$ python3 -q
>>> import numpy as np
>>> np.set_printoptions(precision=3, suppress=True, linewidth=100)
>>> def rd(a):
...     return np.round(a, 3) + 0
... 
>>> data = 5 * np.eye(3) + np.ones((3, 3))
>>> data
array([[6., 1., 1.],
       [1., 6., 1.],
       [1., 1., 6.]])
>>> other = data / np.sqrt((data ** 2).mean(axis=1, keepdims=True))
>>> np.linalg.matrix_rank(data - data.mean(axis=1, keepdims=True))
np.int64(2)
>>> rd(data - data.mean(axis=1, keepdims=True))
array([[ 3.333, -1.667, -1.667],
       [-1.667,  3.333, -1.667],
       [-1.667, -1.667,  3.333]])
>>> np.linalg.matrix_rank(other) == np.linalg.matrix_rank(data)
np.True_
>>> rd(other[2])
array([0.281, 0.281, 1.686])
>>> rng = np.random.default_rng(7437)
>>> z = rng.permutation(3)
>>> z
array([0, 2, 1])
>>> other = data[z][:, z]
>>> rd(np.sort(np.abs(np.linalg.eigvals(other))))
array([5., 5., 8.])
>>> other
array([[6., 1., 1.],
       [1., 6., 1.],
       [1., 1., 6.]])
>>> np.trace(other)
np.float64(18.0)
>>> rd(np.linalg.det(other)), rd(np.linalg.det(data[z]))
(np.float64(200.0), np.float64(-200.0))
>>> np.diag(other)
array([6., 6., 6.])
>>> np.allclose(other, data)
True
>>> x0 = np.ones(3)
>>> for _ in range(6):
...     x0 = data @ x0
...     x0 /= np.linalg.norm(x0)
...     print(round(x0 @ data @ x0, 3))
... 
8.0
8.0
8.0
8.0
8.0
8.0
>>> rd(np.linalg.eigvalsh(data)[-1])
np.float64(8.0)
>>> rd(x0)
array([0.577, 0.577, 0.577])
